$ python -q
>>> import numpy as np
>>> np.set_printoptions(precision=3, suppress=True, linewidth=200)
>>> K = np.array([[2.0, 1.0, 0.0, 0.0],
...     [0.0, 2.0, 1.0, 0.0],
...     [0.0, 0.0, 2.0, 1.0],
...     [0.0, 0.0, 0.0, 2.0]])
>>> proj = np.triu(np.array([[-1, -1, -2, -3], [2, 3, 0, 2], [-3, -3, -3, -1], [0, -2, 2, -1]]), 1) + np.eye(4)
>>> B = proj @ K @ np.linalg.inv(proj)
>>> print(np.linalg.matrix_rank(B))
4
>>> B
array([[ 2.,  1., -1., -5.],
       [ 0.,  2.,  1.,  1.],
       [ 0.,  0.,  2.,  1.],
       [ 0.,  0.,  0.,  2.]])
>>> np.poly(B)
array([  1.,  -8.,  24., -32.,  16.])
>>> u = np.array([-1, 2, -2, -2])
>>> B = K + np.outer(u, np.eye(4)[2])
>>> round(np.linalg.det(B) / np.linalg.det(K), 3), round(1 + np.linalg.solve(K, u)[2], 3)
(np.float64(0.5), np.float64(0.5))
>>> np.linalg.matrix_rank(np.linalg.inv(B) - np.linalg.inv(K), tol=1e-8)
np.int64(1)
>>> B
array([[ 2.,  1., -1.,  0.],
       [ 0.,  2.,  3.,  0.],
       [ 0.,  0.,  0.,  1.],
       [ 0.,  0., -2.,  2.]])
>>> rng = np.random.default_rng(91065)
>>> idx = rng.permutation(4)
>>> idx
array([2, 3, 0, 1])
>>> B = K[idx][:, idx]
>>> np.round(np.linalg.det(B), 3), round(float(np.linalg.det(K[idx])), 3)
(np.float64(16.0), 16.0)
>>> B
array([[2., 1., 0., 0.],
       [0., 2., 0., 0.],
       [0., 0., 2., 1.],
       [1., 0., 0., 2.]])
>>> q, V = np.linalg.qr(K[:, :1])[0], np.linalg.qr(K[:, 1:])[0]
>>> sigma = np.linalg.svd(q.T @ V, compute_uv=False)
>>> (sigma > 0.9).sum()
np.int64(0)
>>> sigma
array([0.497])
>>> print(np.linalg.matrix_rank(K - K[0, 0] * np.eye(4)))
3
>>> [int(np.linalg.matrix_rank(np.linalg.matrix_power(K, p))) for p in range(1, 5)]
[4, 4, 4, 4]
>>> print(K @ K)
[[4. 4. 1. 0.]
 [0. 4. 4. 1.]
 [0. 0. 4. 4.]
 [0. 0. 0. 4.]]
>>> feats = np.load("case13.npy")
>>> feats
array([[ 0.656, -0.303, -0.142, -0.182,  0.344, -0.061, -0.303, -0.344,  0.303],
       [-0.303,  0.732, -0.125, -0.161,  0.303, -0.054, -0.268, -0.303,  0.268],
       [-0.142, -0.125,  0.942, -0.075,  0.142, -0.025, -0.125, -0.142,  0.125],
       [-0.182, -0.161, -0.075,  0.904,  0.182, -0.032, -0.161, -0.182,  0.161],
       [ 0.344,  0.303,  0.142,  0.182,  0.656,  0.061,  0.303,  0.344, -0.303],
       [-0.061, -0.054, -0.025, -0.032,  0.061,  0.989, -0.054, -0.061,  0.054],
       [-0.303, -0.268, -0.125, -0.161,  0.303, -0.054,  0.732, -0.303,  0.268],
       [-0.344, -0.303, -0.142, -0.182,  0.344, -0.061, -0.303,  0.656,  0.303],
       [ 0.303,  0.268,  0.125,  0.161, -0.303,  0.054,  0.268,  0.303,  0.732]])
>>> evals, V = np.linalg.eigvalsh(feats)
Traceback (most recent call last):
  File "<python-input-28>", line 1, in <module>
    evals, V = np.linalg.eigvalsh(feats)
    ^^^^^^^^
ValueError: too many values to unpack (expected 2)
>>> evals, V = np.linalg.eigh(feats)
>>> np.unique(evals.round(6) + 0, return_counts=True)[1]
array([1, 8])
>>> np.linalg.eigvalsh(feats @ feats)
array([1., 1., 1., 1., 1., 1., 1., 1., 1.])
>>> print(np.linalg.eigvalsh(feats + 2 * np.eye(9)))
[1. 3. 3. 3. 3. 3. 3. 3. 3.]
>>> round(float(evals.sum()), 3), np.trace(feats)
(7.0, np.float64(7.0))
>>> np.linalg.svd(feats, compute_uv=False)
array([1., 1., 1., 1., 1., 1., 1., 1., 1.])
>>> vec = np.array([9, -6, 1, -1, 5, 4, 2, 0, -2])
>>> np.sort(np.abs(np.degrees(np.angle(np.linalg.eigvals(feats)))))
array([  0.,   0.,   0.,   0.,   0.,   0.,   0.,   0., 180.])
>>> np.linalg.inv(feats)
array([[ 0.656, -0.303, -0.142, -0.182,  0.344, -0.061, -0.303, -0.344,  0.303],
       [-0.303,  0.732, -0.125, -0.161,  0.303, -0.054, -0.268, -0.303,  0.268],
       [-0.142, -0.125,  0.942, -0.075,  0.142, -0.025, -0.125, -0.142,  0.125],
       [-0.182, -0.161, -0.075,  0.904,  0.182, -0.032, -0.161, -0.182,  0.161],
       [ 0.344,  0.303,  0.142,  0.182,  0.656,  0.061,  0.303,  0.344, -0.303],
       [-0.061, -0.054, -0.025, -0.032,  0.061,  0.989, -0.054, -0.061,  0.054],
       [-0.303, -0.268, -0.125, -0.161,  0.303, -0.054,  0.732, -0.303,  0.268],
       [-0.344, -0.303, -0.142, -0.182,  0.344, -0.061, -0.303,  0.656,  0.303],
       [ 0.303,  0.268,  0.125,  0.161, -0.303,  0.054,  0.268,  0.303,  0.732]])
>>> np.round(feats.T @ (feats @ vec), 3) + 0
array([ 9., -6.,  1., -1.,  5.,  4.,  2.,  0., -2.])
>>> round(np.linalg.det(feats), 3)
np.float64(-1.0)
>>> print(9 - np.linalg.matrix_rank(feats - np.eye(9), tol=1e-8))
8
>>> q, V = np.linalg.qr(feats[:, :3])[0], np.linalg.qr(feats[:, 3:])[0]
>>> sigma = np.linalg.svd(q.T @ V, compute_uv=False)
>>> (sigma > 0.9).sum()
np.int64(0)
>>> round(feats[:, 6] @ feats[:, 7], 3)
np.float64(-0.0)
>>> print(np.round(feats.T @ feats, 3) + 0)
[[1. 0. 0. 0. 0. 0. 0. 0. 0.]
 [0. 1. 0. 0. 0. 0. 0. 0. 0.]
 [0. 0. 1. 0. 0. 0. 0. 0. 0.]
 [0. 0. 0. 1. 0. 0. 0. 0. 0.]
 [0. 0. 0. 0. 1. 0. 0. 0. 0.]
 [0. 0. 0. 0. 0. 1. 0. 0. 0.]
 [0. 0. 0. 0. 0. 0. 1. 0. 0.]
 [0. 0. 0. 0. 0. 0. 0. 1. 0.]
 [0. 0. 0. 0. 0. 0. 0. 0. 1.]]
>>> np.linalg.pinv(feats)
array([[ 0.656, -0.303, -0.142, -0.182,  0.344, -0.061, -0.303, -0.344,  0.303],
       [-0.303,  0.732, -0.125, -0.161,  0.303, -0.054, -0.268, -0.303,  0.268],
       [-0.142, -0.125,  0.942, -0.075,  0.142, -0.025, -0.125, -0.142,  0.125],
       [-0.182, -0.161, -0.075,  0.904,  0.182, -0.032, -0.161, -0.182,  0.161],
       [ 0.344,  0.303,  0.142,  0.182,  0.656,  0.061,  0.303,  0.344, -0.303],
       [-0.061, -0.054, -0.025, -0.032,  0.061,  0.989, -0.054, -0.061,  0.054],
       [-0.303, -0.268, -0.125, -0.161,  0.303, -0.054,  0.732, -0.303,  0.268],
       [-0.344, -0.303, -0.142, -0.182,  0.344, -0.061, -0.303,  0.656,  0.303],
       [ 0.303,  0.268,  0.125,  0.161, -0.303,  0.054,  0.268,  0.303,  0.732]])
>>> np.linalg.norm(feats, axis=0)
array([1., 1., 1., 1., 1., 1., 1., 1., 1.])
>>> q, _ = np.linalg.qr(np.array([[1.3, 0.4, 2.3], [-0.3, -1.2, 0.0], [-1.2, 1.5, 0.5]]))
>>> m1 = q[:, :3]
>>> m1
array([[-0.724,  0.407,  0.556],
       [ 0.167, -0.679,  0.715],
       [ 0.669,  0.611,  0.424]])
>>> gram = m1.T @ m1
>>> np.linalg.svd(m1, compute_uv=False) ** 2
array([1., 1., 1.])
>>> np.linalg.eigvalsh(gram)[::-1]
array([1., 1., 1.])
>>> round(float(np.trace(gram)), 3), np.round((m1 ** 2).sum(), 3)
(3.0, np.float64(3.0))
>>> print(gram.round(3) + 0)
[[1. 0. 0.]
 [0. 1. 0.]
 [0. 0. 1.]]
>>> idx = rng.permutation(3)
>>> B = m1[:, idx] * rng.choice([-1, 1], 3)
>>> B
array([[ 0.724, -0.407, -0.556],
       [-0.167,  0.679, -0.715],
       [-0.669, -0.611, -0.424]])
>>> U, _, Vh = np.linalg.svd(m1.T @ B)
>>> print(idx)
[0 1 2]
>>> np.round(np.linalg.lstsq(m1, B)[0], 3) + 0
array([[-1.,  0.,  0.],
       [ 0., -1.,  0.],
       [ 0.,  0., -1.]])
>>> np.round(U @ Vh, 3) + 0
array([[-1.,  0.,  0.],
       [ 0., -1.,  0.],
       [ 0.,  0., -1.]])
>>> u = np.array([-1, 1])
>>> np.polyval(u, m1[2])
array([0.331, 0.389, 0.576])
>>> np.array([np.convolve(row, u, "same") for row in m1])
array([[ 0.724, -1.132, -0.149],
       [-0.167,  0.846, -1.394],
       [-0.669,  0.058,  0.187]])
>>> vec = np.array([1, 2, 3])
>>> h1 = np.maximum(m1 @ vec, 0)
>>> np.tanh(m1 @ vec)
array([0.942, 0.742, 0.996])
>>> print(np.flatnonzero(h1 > 1e-9))
[0 1 2]
>>> print(np.maximum(m1 @ vec, 0) - np.maximum(-m1 @ vec, 0))
[1.758 0.954 3.162]
>>> print(np.maximum(m1 @ (3 * vec), 0))
[5.275 2.863 9.485]
>>> F = np.loadtxt("data.csv", delimiter=",")
>>> F
array([[ 8.,  0., -6., -9.,  0.],
       [ 0., -1.,  0.,  0.,  0.],
       [-6.,  0.,  3.,  6.,  0.],
       [-9.,  0.,  6.,  8.,  0.],
       [ 0.,  0.,  0.,  0., -1.]])
>>> U, sigma, Vh = np.linalg.svd(F)
>>> np.argmax(sigma[:-1] / (sigma[1:] + 1e-6)) + 1
np.int64(1)
>>> B = U[:, :1] @ np.diag(sigma[:1]) @ Vh[:1]
>>> B
array([[ 8.591,  0.   , -5.727, -8.591,  0.   ],
       [ 0.   ,  0.   ,  0.   ,  0.   ,  0.   ],
       [-5.727,  0.   ,  3.818,  5.727,  0.   ],
       [-8.591,  0.   ,  5.727,  8.591,  0.   ],
       [ 0.   ,  0.   ,  0.   ,  0.   ,  0.   ]])
>>> round(float(np.linalg.norm(F - B, 2)), 3), round(float(sigma[1]), 3)
(1.0, 1.0)
>>> np.abs(F - B).max()
np.float64(1.0)
>>> rk = np.linalg.matrix_rank(B)
>>> print(rk)
1
>>> N = np.linalg.svd(B)[2][rk:].T
>>> np.round(B @ N, 3) + 0
array([[0., 0., 0., 0.],
       [0., 0., 0., 0.],
       [0., 0., 0., 0.],
       [0., 0., 0., 0.],
       [0., 0., 0., 0.]])
>>> [int(np.linalg.matrix_rank(B[:i])) for i in range(1, len(B) + 1)]
[1, 1, 1, 1, 1]
>>> B = F[0, 0] * F[1:] - np.outer(F[1:, 0], F[0])
>>> B
array([[  0.,  -8.,   0.,   0.,   0.],
       [  0.,   0., -12.,  -6.,   0.],
       [  0.,   0.,  -6., -17.,   0.],
       [  0.,   0.,   0.,   0.,  -8.]])
>>> np.flatnonzero(~B.round(6).any(axis=1))
array([], dtype=int64)
>>> idx = rng.permutation(5)
>>> idx
array([0, 2, 1, 4, 3])
>>> B = F[idx][:, idx]
>>> np.sort(np.abs(np.linalg.eigvals(B)))
array([ 1.,  1.,  1.,  1., 21.])
>>> np.trace(B)
np.float64(17.0)
>>> B
array([[ 8., -6.,  0.,  0., -9.],
       [-6.,  3.,  0.,  0.,  6.],
       [ 0.,  0., -1.,  0.,  0.],
       [ 0.,  0.,  0., -1.,  0.],
       [-9.,  6.,  0.,  0.,  8.]])
>>> vec = np.array([5, 0, 4, 1, 2])
>>> rhs = B @ vec
>>> print(rhs)
[ 22. -18.  -4.  -1. -29.]
>>> np.round(np.linalg.solve(B, rhs), 3) + 0
array([5., 0., 4., 1., 2.])
>>> E = np.load("dump.npy")
>>> E
array([[ 1,  1,  0,  3,  0],
       [-3,  2, -2,  2,  6],
       [-2, -1, -1, -2,  3],
       [-3,  3, -1,  0,  3],
       [-3,  1,  2,  2, -6],
       [ 3,  1,  2, -1, -6],
       [-3,  3, -3,  1,  9],
       [-1,  3, -3, -1,  9]])
>>> u, v = E[4], E[2]
>>> u @ v
np.int64(-19)
>>> u @ u
np.int64(54)
>>> p = (u @ v) / (u @ u) * u
>>> np.round(np.linalg.norm(u + v) ** 2 + np.linalg.norm(u - v) ** 2, 3)
np.float64(146.0)
>>> np.linalg.matrix_rank(np.outer(u, v))
np.int64(1)
>>> mat = np.array([[2, 2, 1, 2, 2, 3, 2, 3, 1],
...     [3, 3, 2, 3, 3, 4, 3, 4, 2],
...     [4, 4, 3, 4, 4, 5, 4, 5, 3],
...     [3, 3, 2, 3, 3, 4, 3, 4, 2]])
>>> np.linalg.lstsq(mat[:-1].T, mat[-1])[2]
np.int32(2)
>>> np.allclose(mat[:-1].T @ np.linalg.lstsq(mat[:-1].T, mat[-1])[0], mat[-1])
True
>>> mat @ np.linalg.pinv(mat) @ mat
array([[2., 2., 1., 2., 2., 3., 2., 3., 1.],
       [3., 3., 2., 3., 3., 4., 3., 4., 2.],
       [4., 4., 3., 4., 4., 5., 4., 5., 3.],
       [3., 3., 2., 3., 3., 4., 3., 4., 2.]])
>>> try:
...     np.linalg.inv(mat)
... except np.linalg.LinAlgError as e:
...     print("failed:", e)
... 
failed: Last 2 dimensions of the array must be square
>>> proj = np.triu(np.array([[2, -5, 1], [1, 4, 4], [3, 4, 2]]), 1) + np.eye(3)
>>> B = proj @ m1 @ np.linalg.inv(proj)
>>> proj @ m1 - m1 @ proj
array([[-0.167,  0.383, -4.056],
       [ 2.675,  3.28 ,  4.243],
       [ 0.   ,  3.344, -3.113]])
>>> B
array([[ -0.892,  -0.046,  -1.521],
       [  2.842,  15.976, -64.335],
       [  0.669,   3.955, -16.064]])
>>> U, sigma, Vh = np.linalg.svd(mat)
>>> V = Vh[:(sigma > 1e-8).sum()]
>>> vec = mat[3] + -1 * mat[0] + rng.integers(2) * np.eye(9)[0]
>>> vec
array([1., 1., 1., 1., 1., 1., 1., 1., 1.])
>>> np.diag(V.T @ V)
array([0.111, 0.111, 0.361, 0.111, 0.111, 0.361, 0.111, 0.361, 0.361])
>>> np.allclose(V.T @ V @ vec, vec)
True
>>> round(np.linalg.norm(vec - V.T @ V @ vec), 3)
np.float64(0.0)
>>> u = np.array([-2, -2, 0])
>>> print(np.convolve(mat[0], u))
[ -4  -8  -6  -6  -8 -10 -10 -10  -8  -2   0]
>>> np.cross(mat[0, :3], mat[2, :3])
array([ 2, -2,  0])
>>> np.correlate(mat[0], mat[2], "full")
array([ 6, 16, 21, 29, 38, 48, 57, 67, 76, 65, 57, 50, 42, 33, 23, 16,  4])
>>> X = rng.normal(size=(36, 7))
>>> X = 5 * X / np.linalg.norm(X, axis=1, keepdims=True)
>>> X
array([[-0.58 , -1.203,  0.107, -3.103,  2.093,  2.861, -1.006],
       [-1.233,  1.966, -1.427,  1.238, -1.347, -0.455, -3.745],
       [-2.713,  1.573,  0.218, -0.189,  0.059,  0.424,  3.86 ],
       [ 2.263,  1.427, -0.355,  2.217,  2.371,  2.194,  1.539],
       [ 1.51 , -1.305, -1.524,  3.551,  1.934, -1.451, -0.485],
       [ 2.447, -1.355, -3.16 ,  2.441,  0.425, -0.624,  0.814],
       [ 2.926, -0.515,  0.467, -0.404,  1.471,  3.375,  1.496],
       [ 0.441, -1.934,  2.605,  2.141, -0.527, -1.286,  2.787],
       [-2.916,  1.117,  1.424,  1.909,  2.029, -1.41 , -1.862],
       [ 1.409, -0.499, -1.058, -1.979,  1.424,  3.495,  1.866],
       [ 0.144,  1.756,  1.413,  0.242,  0.755, -1.111,  4.247],
       [-1.291,  0.169, -1.187, -1.542,  3.261,  2.597,  1.462],
       [ 3.553, -1.591, -0.785,  0.99 , -2.713, -0.242, -0.913],
       [ 0.12 ,  1.584, -1.927,  2.803,  1.487,  2.857, -0.731],
       [ 0.002,  0.666, -1.943, -1.919, -1.477,  3.297,  2.012],
       [-1.244,  0.73 ,  2.507,  3.92 ,  0.319, -1.004,  0.399],
       [-2.071,  1.048, -0.216,  4.329, -0.487,  0.691,  0.332],
       [-0.75 ,  1.518,  3.699,  2.088, -1.742,  0.838, -0.594],
       [ 0.448, -2.165, -2.542,  0.121, -1.854,  0.039, -3.194],
       [ 1.433, -2.399,  1.395, -1.587,  2.771,  0.392, -2.212],
       [ 1.548, -0.178,  3.423,  1.658, -2.616,  0.149, -1.116],
       [ 0.421,  1.09 , -0.959, -3.445,  1.237, -2.937, -0.828],
       [-2.773, -0.243,  0.968,  1.719, -2.391, -1.522,  2.308],
       [ 1.512, -1.973,  1.998,  1.574,  2.301,  2.186, -1.508],
       [-2.916,  1.022,  0.981, -0.622,  3.242, -1.895,  0.022],
       [ 0.565, -2.793,  0.945, -2.536, -1.774, -0.925,  2.357],
       [ 0.259,  2.63 , -1.441,  0.473,  1.658, -3.316,  1.404],
       [ 0.803,  0.587,  0.058,  1.324,  1.925, -1.02 ,  4.185],
       [-2.279, -1.832,  0.103,  1.817, -0.997,  1.607,  3.092],
       [-1.692, -1.923, -3.487, -0.668,  1.455, -1.866,  0.491],
       [-0.175,  2.142, -0.029, -1.383,  4.149, -0.805,  0.78 ],
       [-0.899, -2.358,  2.255,  1.954, -0.073, -2.519, -1.837],
       [-1.116,  0.818,  1.52 ,  0.888, -1.335, -4.218,  0.642],
       [ 1.576,  1.806,  0.498, -2.485, -2.107,  2.721,  0.994],
       [ 1.918, -3.005, -0.363,  1.175,  0.447,  0.375,  3.231],
       [-1.449,  0.936,  3.694,  0.95 , -1.534, -0.836,  2.104]])
>>> proj = X @ np.linalg.solve(X.T @ X, X.T)
>>> np.trace(proj)
np.float64(7.0)
>>> np.allclose(proj @ proj, proj)
True
